% python3 -q
>>> import numpy as np
>>> np.set_printoptions(precision=2, suppress=True, linewidth=100)
>>> def rd(a):
...     return np.round(a, 2) + 0
... 
>>> W0 = np.load("data.npy")
>>> print(rd(W0))
[[-0.2   1.56 -0.77 -1.51 -1.25  1.02 -6.52  5.37  1.61 -4.02 -1.41]
 [-4.14 -3.12  2.29 -0.07  1.37 -1.34 -0.7  -4.3  -6.31  2.18 -0.81]
 [ 2.65  0.09 -0.49  1.73  0.59 -0.35  7.69 -3.47  1.91  3.2   2.05]
 [-4.31 -3.1   2.31 -0.21  1.31 -1.3  -1.33 -3.97 -6.4   1.9  -0.97]
 [ 2.6   2.85 -1.89 -0.74 -1.54  1.4  -2.92  5.59  4.95 -3.51 -0.2 ]
 [ 3.86  3.12 -2.25 -0.12 -1.44  1.39 -0.15  4.7   6.12 -2.55  0.59]
 [-4.62 -2.95  2.29 -0.55  1.12 -1.16 -2.81 -3.06 -6.44  1.15 -1.34]
 [ 2.09 -0.34 -0.18  1.72  0.78 -0.53  7.61 -4.06  1.04  3.51  1.95]
 [-4.02 -3.12  2.27  0.02  1.4  -1.36 -0.32 -4.49 -6.23  2.35 -0.71]
 [ 3.87  1.19 -1.26  1.59  0.05  0.16  7.21 -1.61  3.96  2.13  2.15]
 [ 1.69 -0.62  0.03  1.7   0.9  -0.65  7.47 -4.42  0.45  3.68  1.85]
 [-4.63 -2.94  2.28 -0.56  1.11 -1.15 -2.87 -3.02 -6.44  1.12 -1.35]
 [ 4.72  2.77 -2.21  0.78 -0.95  1.03  3.81  2.33  6.31 -0.58  1.56]
 [ 1.93 -0.46 -0.09  1.71  0.83 -0.58  7.56 -4.22  0.8   3.59  1.91]
 [-4.71 -2.42  2.03 -1.07  0.69 -0.81 -5.09 -1.2  -5.9  -0.24 -1.83]
 [-2.47 -2.8   1.85  0.79  1.54 -1.4   3.14 -5.63 -4.82  3.57  0.27]
 [ 4.34  1.74 -1.62  1.42 -0.26  0.44  6.54 -0.48  4.89  1.4   2.08]
 [-4.7  -2.39  2.01 -1.09  0.67 -0.8  -5.16 -1.14 -5.87 -0.29 -1.84]
 [-4.31 -1.7   1.59 -1.44  0.23 -0.42 -6.6   0.58 -4.83 -1.46 -2.09]
 [-1.59  0.69 -0.09 -1.69 -0.93  0.68 -7.43  4.51 -0.3  -3.72 -1.83]
 [ 1.26  2.32 -1.4  -1.18 -1.47  1.27 -4.96  5.76  3.45 -3.95 -0.85]
 [-3.96 -1.29  1.32 -1.56  0.   -0.21 -7.12  1.43 -4.13 -2.01 -2.14]
 [ 3.98  1.31 -1.34  1.56 -0.02  0.22  7.09 -1.38  4.18  1.98  2.14]
 [ 4.74  2.68 -2.17  0.87 -0.88  0.97  4.19  2.01  6.22 -0.35  1.65]
 [-2.11  0.33  0.19 -1.72 -0.77  0.53 -7.61  4.05 -1.07 -3.5  -1.95]
 [-2.25 -2.73  1.78  0.87  1.54 -1.38  3.51 -5.69 -4.59  3.67  0.38]
 [-1.58 -2.46  1.52  1.09  1.5  -1.31  4.52 -5.77 -3.83  3.89  0.7 ]
 [-4.34 -3.09  2.31 -0.23  1.3  -1.29 -1.43 -3.92 -6.41  1.85 -1.  ]
 [ 1.53  2.44 -1.5  -1.1  -1.49  1.31 -4.6   5.77  3.77 -3.9  -0.73]
 [ 3.8   3.12 -2.23 -0.16 -1.45  1.39 -0.3   4.76  6.07 -2.61  0.55]
 [-4.28 -1.66  1.57 -1.45  0.21 -0.4  -6.65  0.65 -4.77 -1.51 -2.09]
 [-2.02 -2.64  1.69  0.95  1.53 -1.36  3.88 -5.73 -4.33  3.75  0.5 ]
 [-1.06  1.04 -0.36 -1.64 -1.06  0.82 -7.15  4.9   0.45 -3.88 -1.68]
 [ 4.17  1.53 -1.48  1.49 -0.14  0.33  6.84 -0.94  4.54  1.7   2.12]
 [ 1.73 -0.59  0.01  1.7   0.89 -0.64  7.49 -4.39  0.51  3.66  1.86]
 [ 1.44  2.4  -1.47 -1.13 -1.48  1.3  -4.72  5.77  3.66 -3.92 -0.77]
 [-2.74 -0.16  0.54 -1.72 -0.56  0.32 -7.69  3.37 -2.04 -3.15 -2.07]]
>>> cen = W0 - W0.mean(axis=0)
>>> vecs = np.linalg.svd(cen)[2][:2]
>>> Y = cen - cen @ vecs.T @ vecs
>>> print(rd(np.cov(cen @ vecs.T, rowvar=False)))
[[52.82  0.  ]
 [ 0.   49.25]]
>>> print(np.linalg.norm(Y, axis=1).round(6).argmax())
0
>>> print(rd(np.diag(vecs.T @ vecs)))
[0.22 0.1  0.05 0.03 0.02 0.02 0.59 0.33 0.42 0.16 0.05]
>>> cov = np.cov(W0, rowvar=False)
>>> print(rd(np.corrcoef(W0[:, 1], W0[:, 7])[0, 1]))
0.77
>>> print(np.argwhere(np.triu(np.abs(np.corrcoef(W0.T)) > 0.8, 1)))
[[ 0  1]
 [ 0  2]
 [ 0  8]
 [ 1  2]
 [ 1  4]
 [ 1  5]
 [ 1  8]
 [ 2  4]
 [ 2  5]
 [ 2  8]
 [ 3  6]
 [ 3  9]
 [ 3 10]
 [ 4  5]
 [ 4  7]
 [ 4  9]
 [ 5  7]
 [ 5  8]
 [ 6 10]
 [ 7  9]]
>>> print(rd(W0.std(axis=0)))
[3.34 2.17 1.61 1.24 1.07 0.98 5.5  4.02 4.51 2.84 1.54]
>>> F = np.loadtxt("w.csv", delimiter=",")
>>> print(rd(F))
[[0.5  0.25 0.   0.   0.25 0.   0.  ]
 [0.   0.33 0.   0.   0.33 0.   0.33]
 [0.   0.   0.5  0.5  0.   0.   0.  ]
 [0.   0.   0.   1.   0.   0.   0.  ]
 [0.   0.   0.   0.   1.   0.   0.  ]
 [0.33 0.33 0.   0.   0.   0.33 0.  ]
 [0.   0.   0.33 0.   0.   0.   0.67]]
>>> r0 = np.array([2, 3])
>>> print(np.polyval(r0, F[2]))
[3. 3. 4. 4. 3. 3. 3.]
>>> print(rd(np.correlate(F[2], F[6], "full")))
[0.   0.   0.33 0.33 0.   0.   0.17 0.17 0.   0.   0.   0.   0.  ]
>>> rng = np.random.default_rng(8662)
>>> labels = rng.permutation(7)
>>> print(labels)
[0 5 6 1 2 3 4]
>>> Y = F[labels][:, labels]
>>> print(rd(Y))
[[0.5  0.   0.   0.25 0.   0.   0.25]
 [0.33 0.33 0.   0.33 0.   0.   0.  ]
 [0.   0.   0.67 0.   0.33 0.   0.  ]
 [0.   0.   0.33 0.33 0.   0.   0.33]
 [0.   0.   0.   0.   0.5  0.5  0.  ]
 [0.   0.   0.   0.   0.   1.   0.  ]
 [0.   0.   0.   0.   0.   0.   1.  ]]
>>> print(rd(np.diag(Y)))
[0.5  0.33 0.67 0.33 0.5  1.   1.  ]
>>> print(np.allclose(Y, F))
False
>>> print(rd(np.sort(np.abs(np.linalg.eigvals(Y)))))
[0.33 0.33 0.5  0.5  0.67 1.   1.  ]
>>> print(rd(np.trace(Y)))
4.33
>>> print(rd(np.linalg.det(Y)), rd(np.linalg.det(F[labels])))
0.02 0.02
>>> W1 = np.array([[2, -2, 2],
...     [0, 0, -2],
...     [-2, 0, -1],
...     [2, 1, 2],
...     [1, 1, -2],
...     [1, -1, 0],
...     [-1, -1, 0]])
>>> c = np.array([-1, 3, 0])
>>> act = np.maximum(Y @ W1 + c, 0)
>>> print(np.linalg.matrix_rank(act))
3
>>> print((act > 0).astype(int))
[[1 1 1]
 [1 1 1]
 [0 1 0]
 [0 1 1]
 [0 1 0]
 [0 1 0]
 [0 1 0]]
>>> W2 = np.array([[-1, -1, -1], [-3, -3, 0], [-2, 0, 1]])
>>> print(rd(act @ W2))
[[ -9.25  -6.25   1.25]
 [ -9.67  -8.33   0.33]
 [-10.   -10.     0.  ]
 [ -9.67  -9.     0.33]
 [ -9.    -9.     0.  ]
 [ -6.    -6.     0.  ]
 [ -6.    -6.     0.  ]]
>>> print((act @ W2).round(6).argmax(axis=1))
[2 2 2 2 2 2 2]
>>> A = np.loadtxt("layer16.csv", delimiter=",")
>>> print(A)
[[  0.2   -7.18  -7.1   10.38  -1.82]
 [ -0.67  -6.98  -7.33   7.34  -0.8 ]
 [ -2.86   2.09  -1.94   8.08   8.36]
 [ -0.76  -8.77  -5.46  10.12  -2.64]
 [ -0.91   4.24  -2.01   9.2    6.49]
 [  1.4   -7.77  -6.63   7.95  -2.4 ]
 [ -0.21  -7.54  -7.15   8.98  -0.67]
 [  0.02  -8.92  -5.58  10.64  -2.09]
 [  1.73  -8.31  -7.71   8.28  -2.49]
 [  0.03  -7.8   -6.1    8.29  -0.26]
 [ -2.38   6.2   -3.45   8.75   6.68]
 [  1.02  -8.11  -6.92  10.09  -2.  ]
 [ -0.22   3.53  -5.63   8.98   6.01]
 [ -0.06  -9.11  -4.75  10.73  -3.62]
 [ -1.96   6.96  -4.22   6.33   8.19]
 [ -1.24   5.61  -2.11   7.51   6.51]
 [  0.75  -8.25  -7.08   8.96  -1.63]
 [  1.01  -9.68  -5.81   8.29  -1.6 ]
 [ -0.79 -10.08  -5.74   8.71  -1.98]
 [ -3.12   3.7   -3.7    6.6    7.08]
 [  2.67 -10.44  -4.04   9.65  -1.74]
 [  1.08  -8.44  -7.14   8.45  -2.97]
 [ -0.09  -8.42  -5.97   8.3   -2.49]
 [ -1.67   4.21  -3.99  11.22   4.88]
 [ -0.23  -8.8   -4.71   8.44  -2.38]
 [  1.46  -8.29  -6.35   7.86  -2.38]
 [ -1.4   -9.01  -5.66   8.07  -2.79]
 [ -0.34  -8.95  -8.08   7.81  -2.84]
 [  0.73  -9.4   -5.46   9.58  -1.71]
 [  0.26  -8.25  -4.65   9.21  -2.99]
 [  1.05  -9.95  -6.54   8.18  -2.51]
 [ -1.45   4.54  -3.87   7.13   7.38]
 [  0.2   -9.43  -5.83   9.33  -1.77]
 [ -1.15   3.51  -4.21   9.     6.97]]
>>> Y = np.array([[0, 1], [3, 5], [2, 3], [5, 5], [1, 4]])
>>> print(np.vstack([A, Y.T]).shape)
(36, 5)
>>> print(np.linalg.matrix_rank(np.vstack([A, Y.T])))
5
>>> print(np.linalg.matrix_rank(A @ Y))
2
>>> Y = np.c_[A[:, :1] @ np.array([[-3]]), np.array([2, 1, 0, 2, 1, 0, 1, 1, 2, 0, 0, 1, 1, 1, 1, 2, 1, 0, 2, 0, 2, 2, 0, 2, 0, 1, 1, 2, 1, 1, 0, 0, 2, 1])]
>>> print(rd(Y))
[[-0.6   2.  ]
 [ 2.01  1.  ]
 [ 8.58  0.  ]
 [ 2.28  2.  ]
 [ 2.73  1.  ]
 [-4.2   0.  ]
 [ 0.63  1.  ]
 [-0.06  1.  ]
 [-5.19  2.  ]
 [-0.09  0.  ]
 [ 7.14  0.  ]
 [-3.06  1.  ]
 [ 0.66  1.  ]
 [ 0.18  1.  ]
 [ 5.88  1.  ]
 [ 3.72  2.  ]
 [-2.25  1.  ]
 [-3.03  0.  ]
 [ 2.37  2.  ]
 [ 9.36  0.  ]
 [-8.01  2.  ]
 [-3.24  2.  ]
 [ 0.27  0.  ]
 [ 5.01  2.  ]
 [ 0.69  0.  ]
 [-4.38  1.  ]
 [ 4.2   1.  ]
 [ 1.02  2.  ]
 [-2.19  1.  ]
 [-0.78  1.  ]
 [-3.15  0.  ]
 [ 4.35  0.  ]
 [-0.6   2.  ]
 [ 3.45  1.  ]]
>>> print(np.linalg.matrix_rank(Y))
2
>>> print(rd(np.linalg.norm(np.linalg.qr(A)[0].T @ Y, axis=0) ** 2 / ((Y ** 2).sum(axis=0) + 1e-12)))
[1.   0.71]
>>> print(rd(np.linalg.norm(Y - A @ np.linalg.lstsq(A, Y)[0], axis=0)))
[0.   3.97]
>>> print(rd(np.linalg.lstsq(A, Y[:, 0])[0]))
[-3.  0.  0.  0.  0.]
